% python3 -q
>>> import numpy as np
>>> from numpy import linalg as LA
>>> np.set_printoptions(suppress=True, linewidth=200)
>>> rd = lambda a: np.round(a, 2) + 0
>>> A = np.load("x.npy")
>>> print(A)
[[5. 1. 1. 1. 1. 1. 1. 1. 1. 1. 1.]
 [1. 5. 1. 1. 1. 1. 1. 1. 1. 1. 1.]
 [1. 1. 5. 1. 1. 1. 1. 1. 1. 1. 1.]
 [1. 1. 1. 5. 1. 1. 1. 1. 1. 1. 1.]
 [1. 1. 1. 1. 5. 1. 1. 1. 1. 1. 1.]
 [1. 1. 1. 1. 1. 5. 1. 1. 1. 1. 1.]
 [1. 1. 1. 1. 1. 1. 5. 1. 1. 1. 1.]
 [1. 1. 1. 1. 1. 1. 1. 5. 1. 1. 1.]
 [1. 1. 1. 1. 1. 1. 1. 1. 5. 1. 1.]
 [1. 1. 1. 1. 1. 1. 1. 1. 1. 5. 1.]
 [1. 1. 1. 1. 1. 1. 1. 1. 1. 1. 5.]]
>>> rng = np.random.default_rng(4)
>>> labels = rng.permutation(11)
>>> print(labels)
[ 1  0  8  2 10  9  7  6  4  3  5]
>>> A2 = A[labels][:, labels]
>>> A2
array([[5., 1., 1., 1., 1., 1., 1., 1., 1., 1., 1.],
       [1., 5., 1., 1., 1., 1., 1., 1., 1., 1., 1.],
       [1., 1., 5., 1., 1., 1., 1., 1., 1., 1., 1.],
       [1., 1., 1., 5., 1., 1., 1., 1., 1., 1., 1.],
       [1., 1., 1., 1., 5., 1., 1., 1., 1., 1., 1.],
       [1., 1., 1., 1., 1., 5., 1., 1., 1., 1., 1.],
       [1., 1., 1., 1., 1., 1., 5., 1., 1., 1., 1.],
       [1., 1., 1., 1., 1., 1., 1., 5., 1., 1., 1.],
       [1., 1., 1., 1., 1., 1., 1., 1., 5., 1., 1.],
       [1., 1., 1., 1., 1., 1., 1., 1., 1., 5., 1.],
       [1., 1., 1., 1., 1., 1., 1., 1., 1., 1., 5.]])
>>> low = LA.cholesky(A)
>>> rd(low @ low.T)
array([[5., 1., 1., 1., 1., 1., 1., 1., 1., 1., 1.],
       [1., 5., 1., 1., 1., 1., 1., 1., 1., 1., 1.],
       [1., 1., 5., 1., 1., 1., 1., 1., 1., 1., 1.],
       [1., 1., 1., 5., 1., 1., 1., 1., 1., 1., 1.],
       [1., 1., 1., 1., 5., 1., 1., 1., 1., 1., 1.],
       [1., 1., 1., 1., 1., 5., 1., 1., 1., 1., 1.],
       [1., 1., 1., 1., 1., 1., 5., 1., 1., 1., 1.],
       [1., 1., 1., 1., 1., 1., 1., 5., 1., 1., 1.],
       [1., 1., 1., 1., 1., 1., 1., 1., 5., 1., 1.],
       [1., 1., 1., 1., 1., 1., 1., 1., 1., 5., 1.],
       [1., 1., 1., 1., 1., 1., 1., 1., 1., 1., 5.]])
>>> print(A / np.sqrt(np.outer(np.diag(A), np.diag(A))))
[[1.  0.2 0.2 0.2 0.2 0.2 0.2 0.2 0.2 0.2 0.2]
 [0.2 1.  0.2 0.2 0.2 0.2 0.2 0.2 0.2 0.2 0.2]
 [0.2 0.2 1.  0.2 0.2 0.2 0.2 0.2 0.2 0.2 0.2]
 [0.2 0.2 0.2 1.  0.2 0.2 0.2 0.2 0.2 0.2 0.2]
 [0.2 0.2 0.2 0.2 1.  0.2 0.2 0.2 0.2 0.2 0.2]
 [0.2 0.2 0.2 0.2 0.2 1.  0.2 0.2 0.2 0.2 0.2]
 [0.2 0.2 0.2 0.2 0.2 0.2 1.  0.2 0.2 0.2 0.2]
 [0.2 0.2 0.2 0.2 0.2 0.2 0.2 1.  0.2 0.2 0.2]
 [0.2 0.2 0.2 0.2 0.2 0.2 0.2 0.2 1.  0.2 0.2]
 [0.2 0.2 0.2 0.2 0.2 0.2 0.2 0.2 0.2 1.  0.2]
 [0.2 0.2 0.2 0.2 0.2 0.2 0.2 0.2 0.2 0.2 1. ]]
>>> rd(np.diag(low) ** 2)
array([5.  , 4.8 , 4.67, 4.57, 4.5 , 4.44, 4.4 , 4.36, 4.33, 4.31, 4.29])
